$ python -q
>>> import numpy as np
>>> from numpy import linalg as LA
>>> np.set_printoptions(precision=2, suppress=True, linewidth=140, sign=" ")
>>> mat = np.load("mat.npy")
>>> print(mat)
[[ 1 -1  1 -1 -1  1 -1  1]
 [ 1 -1  1 -1  1 -1  1 -1]
 [ 1  1 -1 -1  1  1 -1 -1]
 [ 1 -1 -1  1  1 -1 -1  1]]
>>> print(LA.norm(mat, axis=1).argmax())
0
>>> print(round(LA.norm(mat, "nuc"), 2))
11.31
>>> print(round(float(LA.norm(mat[3], 1)), 2), np.round(LA.norm(mat[3], np.inf), 2))
8.0 1.0
>>> print(LA.norm(mat, axis=0))
[ 2.  2.  2.  2.  2.  2.  2.  2.]
>>> print(np.round(LA.norm(mat, 2), 2))
2.83
>>> K = np.tanh(np.array([[-0.8],
...     [-1.6],
...     [-0.3],
...     [-1.9],
...     [-0.1],
...     [0.5],
...     [0.3],
...     [-1.5],
...     [1.4],
...     [0.4],
...     [0.1],
...     [-0.1],
...     [-0.5],
...     [0.1],
...     [0.0],
...     [-1.7],
...     [0.6],
...     [1.9],
...     [1.1],
...     [0.7],
...     [-0.2],
...     [-0.2],
...     [-0.9],
...     [-0.1],
...     [1.1]]) @ np.array([[0.4, 1.5, 1.5]]))
>>> print(K)
[[-0.31 -0.83 -0.83]
 [-0.56 -0.98 -0.98]
 [-0.12 -0.42 -0.42]
 [-0.64 -0.99 -0.99]
 [-0.04 -0.15 -0.15]
 [ 0.2   0.64  0.64]
 [ 0.12  0.42  0.42]
 [-0.54 -0.98 -0.98]
 [ 0.51  0.97  0.97]
 [ 0.16  0.54  0.54]
 [ 0.04  0.15  0.15]
 [-0.04 -0.15 -0.15]
 [-0.2  -0.64 -0.64]
 [ 0.04  0.15  0.15]
 [ 0.    0.    0.  ]
 [-0.59 -0.99 -0.99]
 [ 0.24  0.72  0.72]
 [ 0.64  0.99  0.99]
 [ 0.41  0.93  0.93]
 [ 0.27  0.78  0.78]
 [-0.08 -0.29 -0.29]
 [-0.08 -0.29 -0.29]
 [-0.35 -0.87 -0.87]
 [-0.04 -0.15 -0.15]
 [ 0.41  0.93  0.93]]
>>> # looks like rank 2
>>> Uu, sig, VT = LA.svd(K)
>>> print(sig.round(2) + 0)
[ 5.14  0.4   0.  ]
>>> Y = Uu[:, :2] @ np.diag(sig[:2]) @ VT[:2]
>>> print(round(float(np.abs(K - Y).max()), 2))
0.0
>>> print(np.round(LA.norm(K - Y) / LA.norm(K), 2))
0.0
>>> print(Y)
[[-0.31 -0.83 -0.83]
 [-0.56 -0.98 -0.98]
 [-0.12 -0.42 -0.42]
 [-0.64 -0.99 -0.99]
 [-0.04 -0.15 -0.15]
 [ 0.2   0.64  0.64]
 [ 0.12  0.42  0.42]
 [-0.54 -0.98 -0.98]
 [ 0.51  0.97  0.97]
 [ 0.16  0.54  0.54]
 [ 0.04  0.15  0.15]
 [-0.04 -0.15 -0.15]
 [-0.2  -0.64 -0.64]
 [ 0.04  0.15  0.15]
 [ 0.    0.    0.  ]
 [-0.59 -0.99 -0.99]
 [ 0.24  0.72  0.72]
 [ 0.64  0.99  0.99]
 [ 0.41  0.93  0.93]
 [ 0.27  0.78  0.78]
 [-0.08 -0.29 -0.29]
 [-0.08 -0.29 -0.29]
 [-0.35 -0.87 -0.87]
 [-0.04 -0.15 -0.15]
 [ 0.41  0.93  0.93]]
>>> m1 = np.loadtxt("w.csv", delimiter=",")
>>> print(m1)
[[ 0.  0.  0.  0.]
 [ 0.  2.  0.  0.]
 [ 0.  0.  1.  0.]
 [ 0.  0.  0.  1.]]
>>> Uu, sig, VT = LA.svd(m1)
>>> V = VT[:(sig > 1e-8).sum()]
>>> rng = np.random.default_rng(604)
>>> x0 = m1[2] + -1 * m1[1] + rng.integers(2) * np.eye(4)[3]
>>> print(x0)
[ 0. -2.  1.  0.]
>>> print(LA.matrix_rank(np.vstack([m1, x0])))
3
>>> print(np.diag(V.T @ V))
[ 0.  1.  1.  1.]
>>> print(np.round(LA.det(2 * m1), 2), round(LA.det(m1), 2))
0.0 0.0
>>> print(round(float(LA.det(m1.T)), 2))
0.0
>>> print(LA.eigvals(m1))
[ 0.  2.  1.  1.]
>>> print(m1 @ m1)
[[ 0.  0.  0.  0.]
 [ 0.  4.  0.  0.]
 [ 0.  0.  1.  0.]
 [ 0.  0.  0.  1.]]
>>> print(np.sort(LA.eigvals(m1)))
[ 0.  1.  1.  2.]
>>> print([int(LA.matrix_rank(LA.matrix_power(m1, p))) for p in range(1, 5)])
[3, 3, 3, 3]
>>> print(LA.norm(m1, axis=0))
[ 0.  2.  1.  1.]
>>> print(m1 @ m1.T)
[[ 0.  0.  0.  0.]
 [ 0.  4.  0.  0.]
 [ 0.  0.  1.  0.]
 [ 0.  0.  0.  1.]]
>>> print(LA.svd(m1, compute_uv=False))
[ 2.  1.  1.  0.]
>>> print(m1[:, 1] @ m1[:, 0])
0.0
>>> vals, V = LA.eigvalsh(m1)
Traceback (most recent call last):
  File "<python-input-38>", line 1, in <module>
    vals, V = LA.eigvalsh(m1)
    ^^^^^^^
ValueError: too many values to unpack (expected 2)
>>> vals, V = LA.eigh(m1)
>>> print(V.T @ m1 @ V)
[[ 0.  0.  0.  0.]
 [ 0.  1.  0.  0.]
 [ 0.  0.  1.  0.]
 [ 0.  0.  0.  2.]]
>>> print(V.T @ V)
[[ 1.  0.  0.  0.]
 [ 0.  1.  0.  0.]
 [ 0.  0.  1.  0.]
 [ 0.  0.  0.  1.]]
>>> print(LA.eigvalsh(m1 + -3 * np.eye(4)))
[-3. -2. -2. -1.]
>>> print(np.abs(V[:, -1]))
[ 0.  1.  0.  0.]
>>> print(vals.sum(), np.trace(m1))
4.0 4.0
>>> print(np.unique(vals.round(6) + 0, return_counts=True)[1])
[ 1  2  1]
>>> print(LA.eigvalsh(m1 @ m1))
[ 0.  1.  1.  4.]
>>> print(np.abs(V[:, -1]).round(6).argmax())
1
>>> print(V @ np.diag(vals) @ V.T)
[[ 0.  0.  0.  0.]
 [ 0.  2.  0.  0.]
 [ 0.  0.  1.  0.]
 [ 0.  0.  0.  1.]]
>>> print(LA.svd(m1, compute_uv=False))
[ 2.  1.  1.  0.]
>>> E = np.loadtxt("run0.csv", delimiter=",")
>>> print(E.round(2) + 0)
[[ 0.    1.4  -4.8 ]
 [-1.26 -3.02  3.78]
 [ 2.82  3.92  1.29]
 [-2.65 -4.2   0.57]
 [ 1.91  1.64  4.32]
 [ 1.4   0.75  4.74]
 [-1.15 -0.34 -4.85]
 [-0.76  0.29 -4.93]
 [-1.94 -1.71 -4.28]
 [ 2.82  3.88  1.43]]
>>> x0 = np.array([2, 5, 0])
>>> x0 @ E
Traceback (most recent call last):
  File "<python-input-53>", line 1, in <module>
    x0 @ E
    ~~~^~~
ValueError: matmul: Input operand 1 has a mismatch in its core dimension 0, with gufunc signature (n?,k),(k,m?)->(n?,m?) (size 10 is different from 3)
>>> print(LA.norm(E @ x0) <= LA.norm(E, 2) * LA.norm(x0) + 1e-9)
True
>>> print(E @ np.eye(3)[1])
[ 1.4  -3.02  3.92 -4.2   1.64  0.75 -0.34  0.29 -1.71  3.88]
>>> print(E @ np.ones(3))
[-3.41 -0.5   8.03 -6.28  7.87  6.89 -6.34 -5.4  -7.93  8.12]
>>> print((E * x0).sum(axis=1))
[  6.97 -17.62  25.26 -26.31  12.03   6.56  -3.99  -0.05 -12.45  25.01]
>>> print(E @ (2 * x0))
[ 13.95 -35.25  50.51 -52.61  24.07  13.13  -7.98  -0.1  -24.9   50.03]
>>> print((E @ x0).argmax())
2
>>> print(np.einsum("ij,j->i", E, x0))
[  6.97 -17.62  25.26 -26.31  12.03   6.56  -3.99  -0.05 -12.45  25.01]
>>> cen = E - E.mean(axis=0)
>>> Uu, sig, VT = LA.svd(cen, full_matrices=False)
>>> print((np.sign(Uu[:, 0]) == np.sign(Uu[0, 0])).astype(int))
[ 1  0  0  1  0  0  1  1  1  0]
>>> print(np.abs(VT[0]).argmax())
2
>>> print(np.abs(Uu[:, 0]).argmax())
5
>>> print(VT[0] * np.sign(VT[0, np.abs(VT[0]).argmax()]))
[ 0.33  0.23  0.92]
>>> print(np.round((sig ** 2).sum() ** 2 / (sig ** 4).sum(), 2))
1.83
>>> print(LA.matrix_rank(cen))
2
>>> M = np.load("case7.npy")
>>> print(M)
[[ 0  0  1]
 [ 0  0  0]
 [ 1  0  0]]
>>> print(round(float(LA.norm(M, 2) / LA.norm(M)), 2))
0.71
>>> print([round(float(x), 2) for x in LA.svd(M, compute_uv=False)[:3]])
[1.0, 1.0, 0.0]
>>> print(np.argsort(-LA.norm(M, axis=0).round(6), kind="stable")[:3])
[ 0  2  1]
>>> data = np.array([[-5.81, -36.17, -21.28],
...     [-5.23, -29.55, -16.76],
...     [-4.64, -22.06, -11.76],
...     [-4.23, -16.28, -8.03],
...     [-3.88, -11.32, -4.99],
...     [-3.48, -7.07, -2.61],
...     [-3.14, -4.94, -1.58],
...     [1.9, 1.41, 0.5],
...     [4.27, 3.21, 1.37],
...     [16.13, 14.58, 8.83],
...     [45.06, 52.63, 37.18]])
>>> cen = (data - data.mean(axis=0)) / data.std(axis=0)
>>> print(cen.std(axis=0))
[ 1.  1.  1.]
>>> print(np.argwhere(np.abs(cen) > 2))
[[ 10   0]
 [ 10   1]
 [ 10   2]]
>>> c = LA.lstsq(np.delete(cen, 2, axis=1), cen[:, 2])[0]
>>> print(np.round(1 - np.var(cen[:, 2] - np.delete(cen, 2, axis=1) @ c), 2))
0.99
>>> print(c)
[ 0.11  0.9 ]
>>> print(np.abs(c).argmax())
1
>>> W2 = data[[2, 10]].astype(float)
>>> for _ in range(7):
...     z = LA.norm(data[:, None] - W2, axis=-1).argmin(axis=1)
...     W2 = np.array([data[z == j].mean(axis=0) for j in range(2)])
... 
>>> print(z)
[ 0  0  0  0  0  0  0  0  0  0  1]
>>> print(W2)
[[ -0.81 -10.82  -5.63]
 [ 45.06  52.63  37.18]]
>>> print(np.abs(W2[1] - W2[0]).argmax())
1
>>> print(np.bincount(z))
[ 10   1]
>>> print(W2[1] - W2[0])
[ 45.87  63.45  42.81]
>>> print(round(W2[1] @ W2[0], 2))
-815.31
>>> cov = np.cov(data, rowvar=False)
>>> print(round(float(np.corrcoef(data[:, 0], data[:, 1])[0, 1]), 2))
0.93
>>> print(cov.shape)
(3, 3)
>>> print(LA.eigvalsh(cov)[::-1])
[ 1032.4     24.       1.15]
>>> arr = np.array([[3.0, -2.0, -6.0, -2.0],
...     [-2.0, 0.0, 3.0, 1.0],
...     [-6.0, 3.0, 8.0, 3.0],
...     [-2.0, 1.0, 3.0, 0.0]])
>>> # symmetric, so the eigenvalues are real
>>> O, V = LA.qr(arr[:, :3])[0], LA.qr(arr[:, 3:])[0]
>>> sig = LA.svd(O.T @ V, compute_uv=False)
>>> print(sig)
[ 0.96]
>>> print(round(float(LA.det(arr[::-1])), 2))
-14.0
>>> print(np.einsum("ij,ji->", arr, arr))
199.0
>>> print(LA.eigvals(arr))
[-1. 14. -1. -1.]
>>> print(np.round(LA.eigvals(arr).sum().real, 2))
11.0
>>> Y = mat[0, 0] * mat[1:] - np.outer(mat[1:, 0], mat[0])
>>> print(Y)
[[ 0  0  0  0  2 -2  2 -2]
 [ 0  2 -2  0  2  0  0 -2]
 [ 0  0 -2  2  2 -2  0  0]]
>>> print(mat[:, 0] / mat[0, 0])
[ 1.  1.  1.  1.]
>>> vals, V = LA.eig(arr)
>>> print(np.sort(LA.eigvals(LA.inv(arr))))
[-1.   -1.   -1.    0.07]
>>> X = np.load("arr.npy")
>>> print(X)
[[ 2  4  2  2  4  2]
 [-4  4 -2 -4  4 -2]
 [-4  0 -6 -4  0 -6]
 [ 3  6  3  1  2  1]
 [-6  6 -3 -2  2 -1]
 [-6  0 -9 -2  0 -3]]
>>> print(round(LA.norm(X[2] - X[4]), 2))
9.06
>>> print(LA.norm(X, axis=0))
[ 10.82  10.2   11.96   6.71   6.32   7.42]
>>> print(round(LA.norm(X[2], 1), 2), np.round(LA.norm(X[2], np.inf), 2))
20.0 6.0
>>> print(LA.norm(X, axis=1))
[  6.93   8.49  10.2    7.75   9.49  11.4 ]
>>> print(np.round(LA.norm(X, 2), 2))
18.11
>>> print(round(float(LA.norm(X) ** 2 / LA.norm(X, 2) ** 2), 2))
1.54
